In [1]: import numpy as np

In [2]: from numpy import linalg as LA

In [3]: np.set_printoptions(precision=2, suppress=True, linewidth=100, legacy="1.25")

In [4]: B = np.array([[5]])

In [5]: cent = np.array([[-7, 6], [9, 9]])

In [6]: m1 = np.block([[B, np.zeros((1, 2))], [np.zeros((2, 1)), cent]])

In [7]: m1
Out[7]: 
array([[ 5.,  0.,  0.],
       [ 0., -7.,  6.],
       [ 0.,  9.,  9.]])

In [8]: # 2 blocks once reordered

In [9]: rng = np.random.default_rng(3901)

In [10]: z = rng.permutation(3)

In [11]: z
Out[11]: array([0, 2, 1])

In [12]: B = m1[z][:, z]

In [13]: np.allclose(B, m1)
Out[13]: False

In [14]: np.sort(np.abs(LA.eigvals(B)))
Out[14]: array([ 5.  ,  9.86, 11.86])

In [15]: np.trace(B)
Out[15]: 7.0

In [16]: w, vecs = LA.eig(m1)

In [17]: np.sort(LA.eigvals(m1.T))
Out[17]: array([-9.86,  5.  , 11.86])

In [18]: w
Out[18]: array([11.86, -9.86,  5.  ])

In [19]: np.prod(w)
Out[19]: -585.0

In [20]: E = np.load("out10.npy")

In [21]: E
Out[21]: 
array([[ 0.1 , -0.5 ,  0.2 ,  1.6 ],
       [ 0.4 ,  0.5 , -0.6 ,  1.1 ],
       [ 0.05, -0.47,  0.17,  1.62],
       [ 1.9 ,  0.7 ,  0.2 ,  0.2 ]])

In [22]: left, sig, Vt = LA.svd(E)

In [23]: np.argmax(sig[:-1] / (sig[1:] + 1e-6)) + 1
Out[23]: 3

In [24]: sig
Out[24]: array([2.61, 2.07, 0.88, 0.02])

In [25]: B = left[:, :3] @ np.diag(sig[:3]) @ Vt[:3]

In [26]: LA.matrix_rank(E, rtol=0.05)
Out[26]: 3

In [27]: round(LA.norm(E - B) / LA.norm(E), 2)
Out[27]: 0.0

In [28]: B
Out[28]: 
array([[ 0.1 , -0.49,  0.21,  1.6 ],
       [ 0.4 ,  0.5 , -0.6 ,  1.1 ],
       [ 0.05, -0.48,  0.16,  1.62],
       [ 1.9 ,  0.7 ,  0.2 ,  0.2 ]])

In [29]: np.round(np.abs(E - B).max(), 2)
Out[29]: 0.01

In [30]: data = np.load("test2.npy")

In [31]: data
Out[31]: 
array([[0., 1., 1., 1., 1.],
       [1., 0., 1., 1., 1.],
       [1., 1., 0., 1., 1.],
       [1., 1., 1., 0., 1.],
       [1., 1., 1., 1., 0.]])

In [32]: # symmetric

In [33]: w, vecs = LA.eigh(data)

In [34]: x0 = np.array([1, 0, 2, 2, 0])

In [35]: LA.eigvalsh(data[1:, 1:])
Out[35]: array([-1., -1., -1.,  3.])

In [36]: x0 @ data @ x0
Out[36]: 16.0

In [37]: th = rng.uniform(0, 2 * np.pi, 29)

In [38]: O, _ = LA.qr(np.array([[0.7, 0.1], [-0.1, 1.6], [1.9, -0.4], [-0.6, 2.1]]))

In [39]: K = 20 * np.c_[np.cos(th), np.sin(th)] @ O.T

In [40]: K
Out[40]: 
array([[ -6.18,   2.39, -17.39,   7.33],
       [  7.38,   3.1 ,  18.31,  -0.7 ],
       [  4.5 ,  12.21,   6.87,  13.55],
       [  4.41,  -6.38,  14.36, -11.56],
       [ -3.12, -12.56,  -3.07, -14.93],
       [  1.  ,  12.1 ,  -2.39,  15.72],
       [ -3.26,   8.2 , -12.08,  13.27],
       [ -6.41, -10.22, -12.76,  -9.58],
       [  6.74,   9.48,  13.96,   8.36],
       [  6.32,  -1.96,  17.59,  -6.85],
       [  6.91,   0.21,  18.27,  -4.3 ],
       [  3.89,  -7.26,  13.34, -12.41],
       [ -6.19, -10.59, -12.04, -10.22],
       [  0.26,  11.7 ,  -4.18,  15.67],
       [  4.12,  -6.87,  13.81, -12.05],
       [ -6.47, -10.09, -12.98,  -9.37],
       [  7.46,   5.82,  17.38,   2.93],
       [ -5.52, -11.46,  -9.89, -11.85],
       [ -6.47, -10.09, -12.98,  -9.37],
       [  1.54,  12.31,  -1.04,  15.65],
       [  2.42,  12.53,   1.22,  15.35],
       [  6.98,   8.78,  14.88,   7.26],
       [  7.39,   3.19,  18.3 ,  -0.59],
       [  5.04,  11.88,   8.44,  12.74],
       [  4.41,  -6.38,  14.36, -11.57],
       [  1.11,  12.15,  -2.11,  15.71],
       [  5.89,  -3.19,  16.95,  -8.23],
       [ -6.34,   1.89, -17.62,   6.77],
       [ -0.76,  10.97,  -6.57,  15.36]])

In [41]: left, sig, Vt = LA.svd(K)

In [42]: sig.round(2) + 0
Out[42]: array([77.26, 75.04,  0.  ,  0.  ])

In [43]: B = left[:, :2] @ np.diag(sig[:2]) @ Vt[:2]

In [44]: np.round(LA.norm(K - B) / LA.norm(K), 2)
Out[44]: 0.0

In [45]: LA.matrix_rank(B)
Out[45]: 2

In [46]: LA.matrix_rank(K, rtol=0.05)
Out[46]: 2
